In [1]: import numpy as np

In [2]: np.set_printoptions(precision=2, suppress=True, linewidth=200, sign=" ")

In [3]: sv = 5 * 0.5 ** np.arange(3)

In [4]: O, _ = np.linalg.qr(np.array([[-1.0, 1.7, -1.0], [0.5, 0.6, 0.3], [0.8, -0.6, -0.4]]))

In [5]: rng = np.random.default_rng(44173)

In [6]: feats = rng.normal(size=(13, 3)) * sv @ O

In [7]: print(feats)
[[-0.9  -4.33 -0.72]
 [ 3.67  0.3  -2.45]
 [-3.54  1.06 -0.31]
 [-3.3   1.26  2.17]
 [-3.6   3.96  0.11]
 [ 2.42  2.39  0.16]
 [ 2.36  0.28 -3.43]
 [-0.3   3.51 -0.56]
 [-2.6  -2.46 -0.73]
 [-5.02 -1.21  3.51]
 [ 7.09  6.19 -4.83]
 [ 1.77  2.87 -0.65]
 [-1.28 -1.    3.04]]

In [8]: Y = np.c_[feats[:, :2] @ np.array([[4, 4], [1, 2]]), np.array([1, -4, -3, 1, 0, 5, -5, 2, 5, -1, 2, 3, -2])]

In [9]: print(Y)
[[ -7.95 -12.28   1.  ]
 [ 14.97  15.27  -4.  ]
 [-13.1  -12.04  -3.  ]
 [-11.94 -10.68   1.  ]
 [-10.42  -6.45   0.  ]
 [ 12.06  14.46   5.  ]
 [  9.73  10.01  -5.  ]
 [  2.32   5.83   2.  ]
 [-12.88 -15.34   5.  ]
 [-21.28 -22.49  -1.  ]
 [ 34.54  40.72   2.  ]
 [  9.97  12.84   3.  ]
 [ -6.12  -7.12  -2.  ]]

In [10]: print(np.linalg.matrix_rank(Y))
3

In [11]: print(np.linalg.matrix_rank(np.c_[feats, Y]))
4

In [12]: D = np.linalg.norm(feats[:, None] - feats[None], axis=-1)

In [13]: print(np.unravel_index(D.round(6).argmax(), D.shape))
(np.int64(9), np.int64(10))

In [14]: print(D[3])
[  6.74   8.41   2.49   0.     3.41   6.17   8.02   4.64   4.77   3.29  13.46   6.02   3.16]

In [15]: print(np.linalg.matrix_rank(D ** 2))
5

In [16]: print(np.linalg.norm(feats, axis=1))
[  4.48   4.42   3.71   4.15   5.35   3.41   4.17   3.56   3.66   6.24  10.58   3.44   3.45]

In [17]: print(D[:5, :5])
[[ 0.    6.73  6.01  6.74  8.76]
 [ 6.73  0.    7.56  8.41  8.53]
 [ 6.01  7.56  0.    2.49  2.94]
 [ 6.74  8.41  2.49  0.    3.41]
 [ 8.76  8.53  2.94  3.41  0.  ]]

In [18]: print(np.linalg.norm(feats - feats.mean(axis=0), axis=1))
[  5.37   4.49   3.29   3.97   4.51   3.06   4.09   2.53   4.19   6.52  10.04   2.78   4.07]

In [19]: x0 = np.array([0, 1, 2])

In [20]: y = feats @ x0

In [21]: print(y)
[-5.78 -4.6   0.45  5.6   4.19  2.71 -6.57  2.4  -3.92  5.81 -3.47  1.58  5.08]

In [22]: y = y + 0.3 * rng.normal(size=13)

In [23]: print(y)
[-5.43 -4.73  0.2   5.54  4.51  2.52 -6.66  2.62 -4.09  5.59 -3.35  1.3   5.07]

In [24]: b, *_ = np.linalg.lstsq(feats, y)

In [25]: print(np.round(feats.T @ (y - feats @ b), 2) + 0)
[ 0.  0.  0.]

In [26]: print(round(float(np.linalg.norm(y - feats @ b)), 2))
0.74

In [27]: print([round(float(np.linalg.norm(np.linalg.solve(feats.T @ feats + lam * np.eye(3), feats.T @ y))), 2) for lam in (0, 1, 10, 100)])
[2.21, 2.15, 1.71, 0.72]

In [28]: print(b.round())
[-0.  1.  2.]

In [29]: idx = feats[:, 1] > np.median(feats[:, 1])

In [30]: u = feats[idx].mean(axis=0) - feats[~idx].mean(axis=0)

In [31]: print(np.argsort(-np.abs(u).round(6), kind="stable"))
[ 1  0  2]

In [32]: print(((feats - feats.mean(axis=0)) @ u > 0).astype(int))
[ 0  1  0  0  1  1  1  1  0  0  1  1  0]

In [33]: K = np.load("a.npy")

In [34]: print(K)
[[  3   0   3]
 [  4   3   4]
 [  6   4   5]
 [  9   6   6]
 [  9   7   9]
 [ 10   9   9]
 [ 13  11  11]
 [ 15  11  12]
 [ 18  12  14]
 [ 19  12  14]
 [ 20  13  16]
 [ 22  13  18]
 [ 23  15  21]
 [ 25  15  23]
 [ 26  16  24]]

In [35]: Y = np.c_[K[:, :1] @ np.array([[-4]]), np.array([0, 0, 2, 2, 1, 1, 2, 1, 0, 1, 2, 2, 1, 2, 0])]

In [36]: print(Y)
[[ -12    0]
 [ -16    0]
 [ -24    2]
 [ -36    2]
 [ -36    1]
 [ -40    1]
 [ -52    2]
 [ -60    1]
 [ -72    0]
 [ -76    1]
 [ -80    2]
 [ -88    2]
 [ -92    1]
 [-100    2]
 [-104    0]]

In [37]: print(np.linalg.matrix_rank(Y))
2

In [38]: print(np.round(np.linalg.norm(Y - K @ np.linalg.lstsq(K, Y)[0], axis=0), 2) + 0)
[ 0.    3.17]

In [39]: print(np.linalg.matrix_rank(np.c_[K, Y]))
4

In [40]: print(np.round(np.linalg.lstsq(K, Y[:, 0])[0], 2) + 0)
[-4.  0.  0.]

In [41]: print(np.linalg.norm(np.linalg.qr(K)[0].T @ Y, axis=0) ** 2 / ((Y ** 2).sum(axis=0) + 1e-12))
[ 1.    0.65]
